$ python -q
>>> import numpy as np
>>> from numpy import linalg as LA
>>> np.set_printoptions(precision=3, suppress=True, linewidth=200)
>>> J = np.load("layer10.npy")
>>> J
array([[-24.,  15.,   1.,  -3.],
       [-30.,  21.,   2.,  -6.],
       [  2.,  -2.,   9.,  -6.],
       [  0.,   0.,   0.,   5.]])
>>> out = J / np.sqrt((J ** 2).mean(axis=1, keepdims=True))
>>> J - J.mean(axis=1, keepdims=True)
array([[-21.25,  17.75,   3.75,  -0.25],
       [-26.75,  24.25,   5.25,  -2.75],
       [  1.25,  -2.75,   8.25,  -6.75],
       [ -1.25,  -1.25,  -1.25,   3.75]])
>>> print(LA.matrix_rank(J - J.mean(axis=1, keepdims=True)))
3
>>> LA.norm(out, axis=1)
array([2., 2., 2., 2.])
>>> (J + J.T) / 2
array([[-24. ,  -7.5,   1.5,  -1.5],
       [ -7.5,  21. ,   0. ,  -3. ],
       [  1.5,   0. ,   9. ,  -3. ],
       [ -1.5,  -3. ,  -3. ,   5. ]])
>>> J @ J
array([[128., -47.,  15., -39.],
       [ 94., -13.,  30., -78.],
       [ 30., -30.,  79., -78.],
       [  0.,   0.,   0.,  25.]])
>>> J.inv()
Traceback (most recent call last):
  File "<python-input-11>", line 1, in <module>
    J.inv()
    ^^^^^
AttributeError: 'numpy.ndarray' object has no attribute 'inv'
>>> np.allclose(J @ J.T, J.T @ J)
False
>>> np.sort(np.abs(LA.eigvals(J)))
array([5., 7., 8., 9.])
>>> np.allclose(J, J.T)
False
>>> print(LA.matrix_power(J, 2))
[[128. -47.  15. -39.]
 [ 94. -13.  30. -78.]
 [ 30. -30.  79. -78.]
 [  0.   0.   0.  25.]]
>>> (J - J.T) / 2
array([[  0. ,  22.5,  -0.5,  -1.5],
       [-22.5,   0. ,   2. ,  -3. ],
       [  0.5,  -2. ,   0. ,  -3. ],
       [  1.5,   3. ,   3. ,   0. ]])
>>> round(LA.det(J), 3)
np.float64(-2520.0)
>>> m1 = np.load("w.npy")
>>> print(m1)
[[21.981 11.99  -1.958 -2.014]
 [17.017 21.985 13.026 -6.982]
 [24.978 12.981 -3.002 -2.032]]
>>> left, s, VT = LA.svd(m1)
>>> np.argmax(s[:-1] / (s[1:] + 1e-6)) + 1
np.int64(2)
>>> out = left[:, :2] @ np.diag(s[:2]) @ VT[:2]
>>> round(LA.norm(m1 - out) / LA.norm(m1), 3)
np.float64(0.0)
>>> round(np.abs(m1 - out).max(), 3)
np.float64(0.012)
>>> W1 = np.array([[0, 0, 3, 0], [3, 2, 2, -3], [2, 1, 1, 1], [3, -2, 1, 2]])
>>> beta = np.array([1, -5, 5, 5])
>>> act = np.maximum(J @ W1 + beta, 0)
>>> act
array([[39., 32.,  0.,  0.],
       [50., 51.,  0.,  0.],
       [ 0., 12., 10.,  8.],
       [16.,  0., 10., 15.]])
>>> (act > 0).mean(axis=0)
array([0.75, 0.75, 0.5 , 0.5 ])
>>> cent = np.array([[1, 3, 1], [8, 9, 0], [5, 5, 3], [9, 8, 0]])
>>> W1 @ cent
array([[15, 15,  9],
       [ 2, 13,  9],
       [24, 28,  5],
       [10, 12,  6]])
>>> act @ cent
array([[295., 405.,  39.],
       [458., 609.,  50.],
       [218., 222.,  30.],
       [201., 218.,  46.]])
>>> print((act @ cent).round(6).argmax(axis=1))
[1 1 1 1]
>>> print(LA.matrix_rank(m1, rtol=0.1))
2
>>> round(LA.norm(m1, 2) / LA.norm(m1), 3)
np.float64(0.945)
>>> [round(float(x), 3) for x in LA.svd(m1, compute_uv=False)[:3]]
[46.591, 16.154, 0.023]
>>> np.argsort(-LA.norm(m1, axis=0).round(6), kind="stable")[:3]
array([0, 1, 2])
>>> LA.cond(m1) > 100
np.True_
>>> np.abs(m1).max()
np.float64(24.978)
>>> np.diff(m1, axis=0)
array([[ -4.964,   9.995,  14.984,  -4.968],
       [  7.961,  -9.004, -16.028,   4.95 ]])
>>> m1 - m1[0]
array([[ 0.   ,  0.   ,  0.   ,  0.   ],
       [-4.964,  9.995, 14.984, -4.968],
       [ 2.997,  0.991, -1.044, -0.018]])
>>> print(m1.sum(axis=0))
[ 63.976  46.956   8.066 -11.028]
>>> round(LA.norm(m1), 3)
np.float64(49.312)
>>> np.count_nonzero(m1)
np.int64(12)
>>> m1[3]
Traceback (most recent call last):
  File "<python-input-45>", line 1, in <module>
    m1[3]
    ~~^^^
IndexError: index 3 is out of bounds for axis 0 with size 3
>>> A = np.loadtxt("run6.csv", delimiter=",")
>>> A
array([[-1.,  0.,  0.],
       [ 0.,  1.,  0.],
       [ 0.,  0., -1.]])
>>> print(LA.matrix_rank(A - A[0, 0] * np.eye(3)))
1
>>> A @ A
array([[1., 0., 0.],
       [0., 1., 0.],
       [0., 0., 1.]])
>>> [int(LA.matrix_rank(LA.matrix_power(A, p))) for p in range(1, 4)]
[3, 3, 3]
>>> print(np.sort(LA.eigvals(A)))
[-1. -1.  1.]
>>> np.prod(np.diag(A)), round(LA.det(A), 3)
(np.float64(1.0), np.float64(1.0))
>>> t3 = np.stack([A, -3 * A, A[::-1]])
>>> t3.sum(axis=0)
array([[ 2.,  0., -1.],
       [ 0., -1.,  0.],
       [-1.,  0.,  2.]])
>>> print(LA.det(t3))
[  1. -27.  -1.]
>>> LA.norm(t3, axis=(1, 2))
array([1.732, 5.196, 1.732])
>>> (t3 @ A.T).shape
(3, 3, 3)
>>> LA.matrix_rank(t3)
array([3, 3, 3])
>>> LA.matrix_rank(t3.reshape(3, -1))
np.int64(2)
>>> try:
...     LA.cholesky(A)
... except LA.LinAlgError as e:
...     print("failed:", e)
... 
failed: Matrix is not positive definite
>>> np.all(LA.eigvalsh(A) > 0)
np.False_
>>> ev, vecs = LA.eig(A)
>>> A @ vecs[:, 0] - ev[0] * vecs[:, 0]
array([0., 0., 0.])
>>> np.sort(LA.eigvals(A @ A))
array([1., 1., 1.])
>>> np.sort(LA.eigvals(A.T))
array([-1., -1.,  1.])
>>> out = A[0, 0] * A[1:] - np.outer(A[1:, 0], A[0])
>>> print(out)
[[ 0. -1. -0.]
 [ 0. -0.  1.]]
>>> print(A[:, 0] / A[0, 0])
[ 1. -0. -0.]
>>> print(np.flatnonzero(~out.round(6).any(axis=1)))
[]
>>> arr = np.loadtxt("a.csv", delimiter=",")
>>> arr
array([[-0.1  , -0.592,  0.03 ],
       [-0.273, -0.207, -0.07 ],
       [-0.08 ,  0.818, -0.129],
       [-0.964, -0.47 , -0.53 ],
       [-0.753, -0.336, -0.273],
       [ 0.938,  0.291,  0.478],
       [ 0.992,  0.909,  0.629],
       [-0.994, -0.965, -0.629],
       [ 0.984,  0.837,  0.578],
       [ 0.991,  0.956,  0.592],
       [ 0.968,  0.544,  0.537],
       [ 0.994,  0.845,  0.67 ],
       [-0.834, -0.843, -0.264],
       [ 0.982,  0.92 ,  0.537]])
>>> LA.norm(arr, axis=1).argmax()
np.int64(7)
>>> round(LA.norm(arr, "nuc"), 3)
np.float64(5.738)
>>> print(np.round(LA.norm(arr) ** 2 / LA.norm(arr, 2) ** 2, 3))
1.061
>>> np.round(LA.norm(arr[2], 1), 3), np.round(LA.norm(arr[2], np.inf), 3)
(np.float64(1.027), np.float64(0.818))
>>> print(np.round(arr[2] @ arr[1], 3))
-0.138
